$ python3 -q
>>> import numpy as np
>>> import numpy.linalg as la
>>> np.set_printoptions(suppress=True, linewidth=120)
>>> def rnd(a):
...     return np.round(a, 2) + 0
... 
>>> A = np.load("x.npy")
>>> A
array([[ 0, -3, -1, -5,  0,  3,  0,  2, -6,  3,  7],
       [ 3,  0, -7, -3, -1,  3,  4, -2,  5, -1, -9],
       [ 1,  7,  0,  0,  5,  2,  1, -5,  7, -3, -4],
       [ 5,  3,  0,  0, -3, -5, -8, -2,  8,  3,  1],
       [ 0,  1, -5,  3,  0,  2,  1,  0, -4,  3, -1],
       [-3, -3, -2,  5, -2,  0, -1,  4, -5,  1, -7],
       [ 0, -4, -1,  8, -1,  1,  0,  6,  3,  0,  0],
       [-2,  2,  5,  2,  0, -4, -6,  0, -5,  8,  6],
       [ 6, -5, -7, -8,  4,  5, -3,  5,  0, -1, -6],
       [-3,  1,  3, -3, -3, -1,  0, -8,  1,  0, -5],
       [-7,  9,  4, -1,  1,  7,  0, -6,  6,  5,  0]])
>>> u = np.array([0, -1, 1])
>>> np.cross(A[7, :3], A[5, :3])
array([ 11, -19,  12])
>>> np.polyval(u, A[7])
array([ 3, -1, -4, -1,  1,  5,  7,  1,  6, -7, -5])
>>> np.correlate(A[7], A[5], "full")
array([ 14, -16, -23, -27, -13,  36,  45,  -2,  53, -58,  -3, -71, -22, -12,  28, -11,  56,  29, -21, -42, -18])
>>> Uu, s, Vh = la.svd(A)
>>> np.argmax(s[:-1] / (s[1:] + 1e-6)) + 1
np.int64(10)
>>> rnd(s)
array([23.8 , 23.8 , 15.5 , 15.5 , 11.53, 11.53,  7.22,  7.22,  2.25,  2.25,  0.  ])
>>> out = Uu[:, :10] @ np.diag(s[:10]) @ Vh[:10]
>>> la.matrix_rank(out)
np.int64(10)
>>> rnd(out)
array([[ 0., -3., -1., -5.,  0.,  3.,  0.,  2., -6.,  3.,  7.],
       [ 3.,  0., -7., -3., -1.,  3.,  4., -2.,  5., -1., -9.],
       [ 1.,  7.,  0.,  0.,  5.,  2.,  1., -5.,  7., -3., -4.],
       [ 5.,  3.,  0.,  0., -3., -5., -8., -2.,  8.,  3.,  1.],
       [ 0.,  1., -5.,  3.,  0.,  2.,  1.,  0., -4.,  3., -1.],
       [-3., -3., -2.,  5., -2.,  0., -1.,  4., -5.,  1., -7.],
       [ 0., -4., -1.,  8., -1.,  1.,  0.,  6.,  3.,  0.,  0.],
       [-2.,  2.,  5.,  2.,  0., -4., -6.,  0., -5.,  8.,  6.],
       [ 6., -5., -7., -8.,  4.,  5., -3.,  5.,  0., -1., -6.],
       [-3.,  1.,  3., -3., -3., -1.,  0., -8.,  1.,  0., -5.],
       [-7.,  9.,  4., -1.,  1.,  7.,  0., -6.,  6.,  5.,  0.]])
>>> rnd(la.norm(A - out) / la.norm(A))
np.float64(0.0)
>>> out = np.array([[4, 0, 4, 0, 5, 3, 1, 2, 5, 3],
...     [2, 0, 4, 5, 1, 0, 3, 1, 5, 3],
...     [0, 5, 1, 1, 1, 1, 1, 0, 4, 1],
...     [3, 3, 0, 0, 2, 3, 5, 5, 2, 3],
...     [4, 1, 2, 3, 0, 2, 1, 1, 3, 0],
...     [1, 2, 1, 1, 2, 2, 2, 1, 0, 4],
...     [3, 2, 3, 2, 2, 3, 3, 0, 3, 1],
...     [0, 1, 0, 0, 2, 0, 1, 4, 0, 3],
...     [1, 1, 2, 4, 5, 2, 1, 5, 4, 2],
...     [0, 4, 2, 5, 4, 5, 0, 1, 4, 3]])
>>> J = np.tril(out)
>>> J
array([[4, 0, 0, 0, 0, 0, 0, 0, 0, 0],
       [2, 0, 0, 0, 0, 0, 0, 0, 0, 0],
       [0, 5, 1, 0, 0, 0, 0, 0, 0, 0],
       [3, 3, 0, 0, 0, 0, 0, 0, 0, 0],
       [4, 1, 2, 3, 0, 0, 0, 0, 0, 0],
       [1, 2, 1, 1, 2, 2, 0, 0, 0, 0],
       [3, 2, 3, 2, 2, 3, 3, 0, 0, 0],
       [0, 1, 0, 0, 2, 0, 1, 4, 0, 0],
       [1, 1, 2, 4, 5, 2, 1, 5, 4, 0],
       [0, 4, 2, 5, 4, 5, 0, 1, 4, 3]])
>>> np.allclose(J[:-1].T @ la.lstsq(J[:-1].T, J[-1])[0], J[-1])
False
>>> np.unique(J.round(6), axis=0).shape
(10, 10)
>>> la.lstsq(J[:-1].T, J[-1])[2]
np.int32(8)
>>> np.abs(np.diag(la.qr(J)[1])) > 1e-9
array([ True,  True,  True,  True,  True,  True,  True,  True,  True, False])
>>> K = np.load("run13.npy")
>>> K
array([[ 1.1 , -0.4 , -0.1 ,  0.1 ,  3.  ,  0.36, -0.2 , -2.5 , -2.7 ],
       [-0.8 ,  0.1 ,  0.6 ,  1.7 ,  1.2 ,  1.98, -0.7 ,  0.7 , -1.2 ],
       [-0.3 , -0.4 , -0.2 ,  0.7 , -0.8 , -1.06,  0.3 , -0.3 , -0.9 ],
       [-0.9 , -1.1 , -1.2 , -2.4 , -0.5 , -0.39,  0.  , -0.2 , -1.3 ],
       [-1.1 , -1.1 ,  0.9 ,  0.3 , -0.3 ,  5.34, -1.8 ,  0.8 , -0.3 ],
       [ 0.5 , -0.5 , -0.3 , -1.  , -0.2 ,  4.37, -1.4 , -0.6 ,  0.2 ],
       [-0.8 , -0.2 , -0.2 ,  0.4 ,  0.1 ,  2.23, -0.8 ,  0.1 ,  0.4 ],
       [ 0.  ,  2.  , -0.4 , -0.4 ,  1.8 , -2.66,  0.8 , -0.2 ,  2.  ],
       [ 0.  , -1.1 ,  0.4 ,  1.  , -3.2 , -3.07,  1.  ,  1.4 ,  0.3 ],
       [ 0.8 ,  1.5 , -1.1 ,  1.3 ,  0.8 ,  0.83, -0.3 , -1.4 ,  0.4 ],
       [-0.5 , -2.9 , -1.4 ,  0.2 ,  0.6 ,  1.5 , -0.5 , -1.4 ,  1.4 ],
       [-0.8 , -1.2 ,  0.5 ,  0.3 , -0.8 , -6.29,  2.2 , -0.1 ,  0.3 ],
       [-1.  , -0.4 , -1.5 ,  0.7 ,  1.7 ,  3.47, -1.1 ,  0.8 ,  0.5 ],
       [-0.6 ,  0.8 , -0.9 , -1.4 , -1.1 , -2.01,  0.6 ,  0.4 ,  0.7 ],
       [-1.1 , -1.9 , -0.7 , -2.9 , -0.9 ,  2.15, -0.8 ,  0.3 , -0.8 ],
       [ 0.2 , -0.4 , -2.1 , -0.7 , -1.3 , -3.97,  1.3 ,  0.4 ,  0.  ],
       [ 1.2 ,  0.2 ,  0.  , -0.6 ,  1.2 , -1.42,  0.4 ,  1.6 , -0.5 ],
       [ 0.3 , -0.1 , -1.  , -0.2 , -1.4 ,  0.07, -0.1 ,  1.2 , -1.6 ],
       [ 0.9 ,  0.2 ,  0.9 , -1.6 ,  0.7 , -2.91,  0.9 ,  0.2 , -1.  ],
       [ 0.8 , -1.  ,  0.  ,  0.2 ,  1.  , -2.81,  1.  ,  0.5 , -0.1 ],
       [-0.3 ,  0.  ,  0.3 ,  2.  ,  0.3 ,  0.2 ,  0.  ,  1.  ,  0.7 ],
       [ 0.5 , -0.8 , -1.1 ,  2.6 , -1.1 , -0.29,  0.  ,  2.1 , -1.2 ],
       [-0.5 ,  0.4 , -0.7 , -0.9 ,  1.7 , -6.71,  2.3 ,  0.7 ,  0.8 ],
       [-0.4 ,  0.9 ,  1.1 , -0.1 ,  1.  , -1.1 ,  0.4 ,  0.3 ,  1.  ],
       [-0.4 , -0.8 , -0.9 ,  1.1 ,  0.2 ,  1.66, -0.4 , -0.6 ,  1.8 ],
       [-0.4 , -0.3 ,  0.  ,  0.6 , -1.  , -1.03,  0.4 ,  0.7 , -0.7 ],
       [-0.4 , -1.2 ,  0.9 , -0.4 , -0.9 , -1.88,  0.8 ,  1.6 , -0.1 ],
       [ 0.3 ,  2.1 , -0.3 ,  2.6 ,  0.4 ,  2.68, -0.8 , -0.6 , -0.1 ],
       [ 0.7 ,  0.5 ,  0.9 ,  1.5 , -0.4 , -2.26,  0.7 , -1.2 , -0.2 ],
       [-1.9 , -0.8 , -0.4 ,  0.5 ,  0.3 ,  2.4 , -0.8 , -1.  ,  0.  ],
       [ 1.  , -0.5 ,  1.2 ,  0.3 , -1.5 ,  6.22, -2.1 , -1.1 ,  0.7 ],
       [ 0.4 ,  0.1 ,  1.9 , -1.  ,  0.4 , -1.66,  0.5 , -0.1 ,  0.5 ],
       [-1.4 ,  0.2 , -1.1 , -1.3 ,  1.3 ,  1.53, -0.4 , -0.4 ,  0.8 ],
       [ 0.2 ,  0.1 ,  1.4 ,  1.  , -0.6 ,  0.74, -0.3 ,  1.5 , -2.  ],
       [-0.1 , -0.3 ,  0.8 , -1.  , -0.6 , -0.09, -0.1 ,  1.5 ,  0.8 ],
       [ 0.4 ,  1.9 ,  1.1 ,  1.6 ,  2.2 , -2.17,  0.7 , -2.1 , -0.1 ],
       [-1.7 ,  0.7 , -0.2 , -0.7 ,  0.6 , -0.23,  0.1 ,  0.7 , -0.7 ],
       [ 0.1 ,  1.  , -1.  , -0.1 , -0.1 , -1.13,  0.5 , -0.6 , -1.8 ],
       [-0.3 ,  0.9 ,  0.1 ,  0.  ,  1.3 ,  1.15, -0.5 ,  0.1 , -0.8 ],
       [ 1.8 , -1.2 ,  1.  , -0.4 ,  1.  , -0.79,  0.1 , -1.5 , -1.  ],
       [ 1.2 ,  0.4 ,  0.3 , -0.2 ,  0.9 , -2.66,  0.9 , -0.2 ,  0.3 ],
       [-0.6 , -0.1 , -0.9 , -0.4 , -0.3 , -2.2 ,  0.5 ,  0.4 , -0.8 ],
       [ 0.1 , -2.4 , -0.8 ,  0.3 , -1.  ,  4.89, -1.6 , -1.5 , -0.9 ],
       [-0.2 ,  0.1 ,  1.3 , -0.2 ,  1.4 ,  2.18, -0.8 , -1.5 , -0.7 ],
       [-0.6 , -1.  ,  0.4 ,  0.  ,  2.5 ,  0.78, -0.1 , -0.6 ,  0.7 ]])
>>> Xc = K - K.mean(axis=0)
>>> Uu, s, Vh = la.svd(Xc, full_matrices=False)
>>> rnd(s ** 2 / (s ** 2).sum())
array([0.54, 0.13, 0.09, 0.07, 0.05, 0.05, 0.04, 0.02, 0.  ])
>>> np.abs(Vh[0]).argmax()
np.int64(5)
>>> rnd(Vh[0] * np.sign(Vh[0, np.abs(Vh[0]).argmax()]))
array([-0.04, -0.09, -0.01,  0.06,  0.  ,  0.94, -0.31, -0.09, -0.02])
>>> rnd(np.abs(Vh[-1]))
array([0.02, 0.01, 0.  , 0.02, 0.01, 0.32, 0.95, 0.  , 0.03])
>>> arr = np.loadtxt("w.csv", delimiter=",")
>>> rnd(arr)
array([[ -1.16,   2.  ,  -9.43,  10.43,   8.11],
       [  0.21,   2.  ,   2.88,  -1.88,  -1.46],
       [  0.86,   2.  ,   8.77,  -7.77,  -6.05],
       [  0.  ,   2.  ,   0.99,   0.01,   0.01],
       [ -0.09,   2.  ,   0.21,   0.79,   0.61],
       [  0.48,   2.  ,   5.33,  -4.33,  -3.37],
       [ -0.04,   2.  ,   0.65,   0.35,   0.27],
       [  0.12,   2.  ,   2.05,  -1.05,  -0.81],
       [  0.69,   2.  ,   7.23,  -6.23,  -4.85],
       [  0.6 ,   2.  ,   6.44,  -5.44,  -4.23],
       [ -1.78,   2.  , -15.02,  16.02,  12.46],
       [  0.34,   2.  ,   4.1 ,  -3.1 ,  -2.41],
       [ -0.66,   2.  ,  -4.93,   5.93,   4.61],
       [  0.4 ,   2.  ,   4.62,  -3.62,  -2.82],
       [  0.31,   2.  ,   3.79,  -2.79,  -2.17],
       [ -0.96,   2.  ,  -7.66,   8.66,   6.73]])
>>> Uu, s, Vh = la.svd(arr)
>>> V = Vh[:(s > 1e-8).sum()]
>>> rng = np.random.default_rng(655841)
>>> x = arr[0] + -2 * arr[8] + rng.integers(2) * np.eye(5)[0]
>>> rnd(x)
array([ -2.54,  -2.  , -23.89,  22.89,  17.8 ])
>>> la.matrix_rank(np.vstack([arr, x]))
np.int64(2)
>>> rnd(la.norm(x - V.T @ V @ x))
np.float64(0.0)
>>> Uu, s, Vh = la.svd(arr)
>>> np.argmax(s[:-1] / (s[1:] + 1e-6)) + 1
np.int64(2)
>>> rnd(s)
array([41.46,  8.6 ,  0.  ,  0.  ,  0.  ])
>>> out = Uu[:, :2] @ np.diag(s[:2]) @ Vh[:2]
>>> rnd(la.norm(arr - out, 2)), rnd(s[2])
(np.float64(0.0), np.float64(0.0))
>>> la.matrix_rank(out)
np.int64(2)
>>> la.matrix_rank(arr, rtol=0.05)
np.int64(2)
>>> rnd(la.norm(arr - out) / la.norm(arr))
np.float64(0.0)
>>> q, _ = la.qr(np.array([[1.2, -0.4, -0.8, -0.1, 0.0, 1.0],
...     [1.6, -2.8, 0.4, -0.9, 0.9, -0.1],
...     [-0.5, 0.0, 2.2, 0.9, 0.4, -1.3],
...     [1.0, -0.6, -0.2, -0.2, -0.6, 1.7],
...     [1.5, -1.4, 0.2, -0.8, 0.0, 1.3],
...     [-0.9, -0.2, 0.9, 0.4, 2.1, 0.5],
...     [0.4, -0.2, 0.4, -1.1, -1.4, -0.5],
...     [-1.1, -1.3, -0.8, 1.9, 0.0, -0.2],
...     [-2.1, -0.5, 1.6, -0.1, -0.2, 0.5],
...     [0.9, 0.3, -2.1, -0.6, 0.2, 0.9],
...     [-0.2, -1.2, 1.7, -1.0, 2.0, 0.4],
...     [1.0, 0.3, 1.5, -0.2, 0.6, -1.5]]))
>>> mat = q @ q.T
>>> rnd(mat)
array([[ 0.2 ,  0.02, -0.03,  0.26,  0.2 ,  0.02, -0.12,  0.  , -0.16,  0.08, -0.06, -0.01],
       [ 0.02,  0.74, -0.04, -0.09,  0.2 , -0.07,  0.14,  0.21, -0.1 ,  0.02,  0.24,  0.09],
       [-0.03, -0.04,  0.47,  0.05,  0.01,  0.06, -0.07,  0.08,  0.01, -0.37, -0.03,  0.31],
       [ 0.26, -0.09,  0.05,  0.53,  0.37, -0.02, -0.06, -0.05,  0.06, -0.08, -0.09, -0.1 ],
       [ 0.2 ,  0.2 ,  0.01,  0.37,  0.37, -0.02,  0.03, -0.07,  0.02, -0.04,  0.08, -0.01],
       [ 0.02, -0.07,  0.06, -0.02, -0.02,  0.47, -0.36,  0.01,  0.05,  0.04,  0.32, -0.01],
       [-0.12,  0.14, -0.07, -0.06,  0.03, -0.36,  0.45, -0.18,  0.17, -0.08, -0.05,  0.01],
       [ 0.  ,  0.21,  0.08, -0.05, -0.07,  0.01, -0.18,  0.77,  0.02, -0.1 , -0.18, -0.21],
       [-0.16, -0.1 ,  0.01,  0.06,  0.02,  0.05,  0.17,  0.02,  0.63, -0.23,  0.19, -0.27],
       [ 0.08,  0.02, -0.37, -0.08, -0.04,  0.04, -0.08, -0.1 , -0.23,  0.38,  0.02, -0.14],
       [-0.06,  0.24, -0.03, -0.09,  0.08,  0.32, -0.05, -0.18,  0.19,  0.02,  0.51,  0.03],
       [-0.01,  0.09,  0.31, -0.1 , -0.01, -0.01,  0.01, -0.21, -0.27, -0.14,  0.03,  0.46]])
>>> Uu, s, Vh = la.svd(mat)
>>> np.argmax(s[:-1] / (s[1:] + 1e-6)) + 1
np.int64(6)
>>> out = Uu[:, :6] @ np.diag(s[:6]) @ Vh[:6]
>>> rnd(la.norm(mat - out) / la.norm(mat))
np.float64(0.0)
>>> la.matrix_rank(mat, rtol=0.05)
np.int64(6)
>>> rnd(la.norm(mat - out, 2)), rnd(s[6])
(np.float64(0.0), np.float64(0.0))
